$ ipython --no-banner

In [1]: import numpy as np

In [2]: np.set_printoptions(precision=4, suppress=True, linewidth=160, sign=" ")

In [3]: m1 = np.loadtxt("sample10.csv", delimiter=",")

In [4]: m1
Out[4]: 
array([[-0.2162,  0.0128, -0.6058, -0.4428,  0.0116, -0.4136, -0.2557,  0.1951,  0.0678],
       [ 0.1441, -0.2049,  0.1961, -0.0104,  0.5179, -0.3169, -0.1235,  0.4773, -0.4767],
       [ 0.3604,  0.3983, -0.3293,  0.087 ,  0.3824, -0.3092,  0.5045, -0.258 ,  0.1071],
       [ 0.0721, -0.3703, -0.5603, -0.1293,  0.0916,  0.6047,  0.2261,  0.0634, -0.2435],
       [-0.7207, -0.3412, -0.0361,  0.2396,  0.1024, -0.2854,  0.2945, -0.3122, -0.1137],
       [-0.0721, -0.0314,  0.2601, -0.7304,  0.2541,  0.0703, -0.1166, -0.3937,  0.1634],
       [-0.1081,  0.4751, -0.1819,  0.1012, -0.1255,  0.0516, -0.4114, -0.3394, -0.6105],
       [-0.0721,  0.0489,  0.1257,  0.0384,  0.5707,  0.2903, -0.055 , -0.2354, -0.1441],
       [-0.5045,  0.5566,  0.052 , -0.0643,  0.166 ,  0.2904,  0.1982,  0.489 ,  0.1314],
       [ 0.036 ,  0.0827,  0.2273, -0.4157, -0.3648, -0.0978,  0.5494,  0.0385, -0.4971]])

In [5]: Q, evecs = np.linalg.qr(m1[:, :6])[0], np.linalg.qr(m1[:, 6:])[0]

In [6]: s = np.linalg.svd(Q.T @ evecs, compute_uv=False)

In [7]: (s > 0.9).sum()
Out[7]: np.int64(0)

In [8]: np.degrees(np.arccos(s.clip(0, 1)))
Out[8]: array([ 90.,  90.,  90.])

In [9]: round(np.linalg.norm(Q @ Q.T - evecs @ evecs.T, 2), 4)
Out[9]: np.float64(1.0)
